$ python3 -q
>>> import numpy as np
>>> from numpy import linalg as LA
>>> np.set_printoptions(suppress=True, linewidth=100)
>>> K = np.load("test17.npy")
>>> K
array([[1, 1, 0, 0],
       [0, 1, 0, 0],
       [0, 0, 1, 1],
       [0, 0, 0, 1]])
>>> r0 = np.array([9, 3])
>>> np.cross(K[2, :3], K[0, :3])
array([-1,  1,  0])
>>> np.polyval(r0, K[2])
array([ 3,  3, 12, 12])
>>> r0, g = K[1], K[2]
>>> print(r0 @ r0)
1
>>> r0 @ g
np.int64(0)
>>> pr = (r0 @ g) / (r0 @ r0) * r0
>>> print(g - pr)
[0. 0. 1. 1.]
>>> LA.matrix_rank(np.outer(r0, g))
np.int64(1)
>>> pr
array([0., 0., 0., 0.])
>>> np.outer(r0, g)
array([[0, 0, 0, 0],
       [0, 0, 1, 1],
       [0, 0, 0, 0],
       [0, 0, 0, 0]])
>>> other = np.array([[3, 2, 2, 1, 0],
...     [2, 3, 3, 0, 0],
...     [3, 1, 2, 0, 0],
...     [0, 3, 3, 0, 0],
...     [1, 3, 3, 2, 3]])
>>> J = other + other.T
>>> print(J)
[[6 4 5 1 1]
 [4 6 4 3 3]
 [5 4 4 3 3]
 [1 3 3 0 2]
 [1 3 3 2 6]]
>>> U, sv, VT = LA.svd(J)
>>> print(np.argmax(sv[:-1] / (sv[1:] + 1e-6)) + 1)
4
>>> other = U[:, :4] @ np.diag(sv[:4]) @ VT[:4]
>>> round(LA.norm(J - other, 2), 2), round(sv[4], 2)
(np.float64(0.18), np.float64(0.18))
>>> LA.matrix_rank(other)
np.int64(4)
>>> m1 = np.load("run10.npy")
>>> m1
array([[  0,   4,  -4,   5,  -2,  -5,  -9],
       [ -4,   0,  -4,  -4,  -7,   2,  -2],
       [  4,   4,   0,   8,   1,   3,   0],
       [ -5,   4,  -8,   0,   7,   4,   1],
       [  2,   7,  -1,  -7,   0,   5,  -8],
       [  5,  -2,  -3,  -4,  -5,   0, -16],
       [  9,   2,   0,  -1,   8,  16,   0]])
>>> other = m1 / np.sqrt((m1 ** 2).mean(axis=1, keepdims=True))
>>> LA.matrix_rank(m1 - m1.mean(axis=1, keepdims=True))
np.int64(6)
>>> other[4].round(2)
array([ 0.38,  1.34, -0.19, -1.34,  0.  ,  0.95, -1.53])
>>> print(np.round(LA.norm(other, axis=1), 2))
[2.65 2.65 2.65 2.65 2.65 2.65 2.65]
>>> U, sv, VT = LA.svd(m1)
>>> print(sv.round(2) + 0)
[22.74 22.74 13.37 13.37  6.73  6.73  0.  ]
>>> other = U[:, :6] @ np.diag(sv[:6]) @ VT[:6]
>>> print(LA.matrix_rank(other))
6
>>> np.round(np.abs(m1 - other).max(), 2)
np.float64(0.0)
>>> np.round(LA.norm(m1[1], 1), 2), round(LA.norm(m1[1], np.inf), 2)
(np.float64(23.0), np.float64(7.0))
>>> round(float(LA.norm(m1) ** 2 / LA.norm(m1, 2) ** 2), 2)
2.87
>>> round(float(LA.norm(m1[1] - m1[2])), 2)
17.58
>>> round(LA.norm(m1, 1), 2), round(float(LA.norm(m1, np.inf)), 2)
(np.float64(36.0), 36.0)
>>> F = np.loadtxt("w.csv", delimiter=",")
>>> F
array([[  2.,   7.,  -9.,  -8.,  -9.,   7.,   7.,  -9.,   7.,   1.,  -2.,   1.,  -2.,   6.],
       [ -8.,   2.,  -8.,  -1.,   5.,   7.,   5.,  -6.,  -2.,   5.,  -3.,   2., -11., -14.],
       [ -5.,  -2.,  -7.,  -1.,   0.,  10.,  13.,   8., -14., -12.,  -3., -17.,  -9.,  -4.],
       [ -8.,   5.,   1.,   9.,   2.,   5.,  14.,  -1.,  -4.,   0.,  -3., -11.,  -6.,   0.],
       [ -7., -11., -18.,  -1.,  -7.,   9.,  29.,  -6.,   4.,  -6.,   3.,   1.,  -3.,  12.],
       [ -8.,  -2.,   8.,  14.,  -4.,  10.,  -4.,  11.,  -9.,   7., -14.,   1.,   2.,  -9.],
       [  0.,   0.,   0.,   0.,   0.,   0.,   0.,   0.,   0.,   0.,   0.,   0.,   0.,   0.],
       [-14.,   5., -15.,  12.,  -3.,  11.,  22., -12.,  13.,  15.,  -9.,  18.,   1.,   7.],
       [-19.,  14., -11.,  -6., -10.,  29.,  26.,   0.,  18.,   2.,  -6.,   8., -13.,  17.],
       [ -9.,  -3., -32.,  -4., -14.,  31.,  25.,  -9.,   1.,  -2., -13.,   3.,   4.,  13.],
       [ -6.,  -4.,  -2.,   7.,   3.,  11.,   0.,  -4.,  -3.,   4.,  -5.,   8.,   5.,  -2.],
       [-14.,  -4., -18., -23.,  -5.,  21.,   3., -21.,   2.,   3.,   7.,  -2.,  -8., -15.],
       [-12.,  -2.,   3.,   3.,   0.,  30.,   2.,  -8., -11.,   3., -15.,  -4.,   6., -13.],
       [ 10.,  -6., -12.,  10.,  -7.,  -8.,  11.,  -7., -10.,  -3.,  -5.,  -8.,  14.,   6.],
       [  2.,  16., -22.,  -6.,  -8.,   7.,  14., -16.,   7.,   2.,  -7.,   8.,   0.,   7.],
       [ -5.,  -8., -18.,   7.,  -9.,  17.,  21.,   1.,   2.,  -3., -13.,   8.,   5.,  11.],
       [-20.,   2., -16., -18.,  -9.,  20.,  17., -13.,  14.,   5.,  11.,   4., -10.,  11.],
       [ -5., -16., -11.,  -1., -11.,  -1.,  13.,   2.,  -3.,   5.,   7.,  -4.,   5.,   5.],
       [-20.,  19., -10., -23.,  -8.,  23.,   6., -18.,  10., -13.,   4., -10.,  -8.,   9.],
       [-11.,  -1.,   6.,  -6.,  13.,  22.,  -1., -22.,   6.,  -8.,  -2.,  -1.,   9.,  -5.],
       [  6.,  -2.,   1.,   7.,   6.,   7.,   9., -12.,  -2., -10., -10.,   3.,  14.,   3.],
       [ -7.,   7.,  -7., -14.,  -2.,   2.,  -6., -11.,   7.,  -2.,   4.,   3.,   1.,  -4.],
       [-13.,  16.,  11.,  10.,  15.,  19.,  23., -18.,  12., -11.,  -9.,   5.,  -6.,   7.],
       [  0.,   3., -12.,  -4.,  -8.,  15.,  12., -11.,   4.,   0.,  -9.,  -1.,  -6.,   0.],
       [-23.,  -3.,   5.,  -1.,  -5.,  19.,   9.,  14.,   8.,   5.,   1.,  12., -11.,   3.],
       [ -7.,   0., -16., -12., -16.,  15.,  16.,  -3.,  13.,   4.,   1.,   8.,  -2.,  14.],
       [  0.,   0.,   0.,   0.,   0.,   0.,   0.,   0.,   0.,   0.,   0.,   0.,   0.,   0.],
       [ -1.,   1.,  -2.,  -9.,  -6.,   3.,  -6.,  -7.,   6.,  -8.,   0.,  -1.,   8.,   4.],
       [-15.,  -2.,  -8.,   2., -20.,  25.,  12.,   8.,   4.,  11., -13.,   9.,   0.,   5.],
       [ -5.,   9.,   0.,  -7.,   5.,  21.,  23., -13.,   4., -10.,  -2.,  -8.,  -7.,   3.],
       [ -1.,  -2.,   1.,   8.,  -3.,  -3.,   0.,  -6.,  -2.,   6.,  -4.,  -2.,   4.,  -3.],
       [ -6.,  -2.,  -5.,  -3.,   4.,   7.,  -3.,  -1.,  -8.,   0.,   2.,  -6.,   1.,  -4.],
       [-22.,   0.,  -3.,   5.,  20.,  25.,  18., -17., -15.,   0.,  -5., -15., -11., -24.],
       [-10.,  14.,   1.,   3.,  -3.,   8.,  17., -29.,  23.,  13.,  -1.,   7., -12.,   5.],
       [ -1.,   1.,  -2.,  -9.,  -6.,   3.,  -6.,  -7.,   6.,  -8.,   0.,  -1.,   8.,   4.],
       [-18.,  -7.,  -5.,  -3.,  -3.,  14.,  18.,  -5.,  12.,   3.,   4.,   7., -13.,   3.],
       [ -9.,  19., -14.,  -7.,  -5.,  11.,   5.,  -6.,   2., -14.,  -9.,   0.,   4.,   7.],
       [  0.,   1.,  -1.,  -9.,  -9.,  13.,   3., -31.,  10.,  -6.,  -7.,  -2.,  15.,   1.],
       [ -2.,  -3.,  -9.,  -2.,   0., -10.,   4.,  -8.,  -8.,   8.,   8.,  -7.,  -2., -11.],
       [  5.,  -4., -17.,  -9.,  -9.,   9.,  16.,  -9.,  -3.,  -4.,  -1., -10.,  -5.,   0.],
       [-13.,  -3.,   9.,  -6.,  16.,  11.,   3., -19.,   0.,  -4.,   9.,  -4.,  -3.,  -9.],
       [ -4.,   5., -10., -16., -12.,  14.,  -7., -11.,  11.,   7.,  -4.,  13.,   3.,  -6.],
       [ -6.,   1.,   1.,  10.,   7.,  14.,  11.,  -7.,   6.,   4., -10.,   4.,  -9.,  -5.],
       [ -3.,   3.,  -6.,   8.,   1.,   7.,  16., -14.,   5.,  -5.,  -8.,   3.,  -4.,   4.],
       [ -4.,   2.,   2.,  -5.,  -7.,  10.,   3.,  -9.,  13.,  10.,   0.,  12.,  -7.,  -1.],
       [ -9.,  -7.,  -7.,  -4.,  -7.,   8.,   9.,   6.,   6.,   3.,   3.,   7.,   0.,   8.],
       [  0.,  -8.,   4.,  -3.,  -7.,   8., -14.,   2.,   3.,   0.,  -6.,   8.,  12.,  -4.],
       [ -7.,  -1.,  -7., -12.,  -2.,  10.,  -9.,  -8.,  -2.,  -8.,   2.,  -7.,   9.,   0.]])
>>> # rows 6 and 26 are equal
>>> hat = F @ LA.solve(F.T @ F, F.T)
>>> print(np.allclose(hat @ hat, hat))
True
>>> np.round(hat @ F[:, 8], 2) + 0
array([  7.,  -2., -14.,  -4.,   4.,  -9.,   0.,  13.,  18.,   1.,  -3.,   2., -11., -10.,   7.,
         2.,  14.,  -3.,  10.,   6.,  -2.,   7.,  12.,   4.,   8.,  13.,   0.,   6.,   4.,   4.,
        -2.,  -8., -15.,  23.,   6.,  12.,   2.,  10.,  -8.,  -3.,   0.,  11.,   6.,   5.,  13.,
         6.,   3.,  -2.])
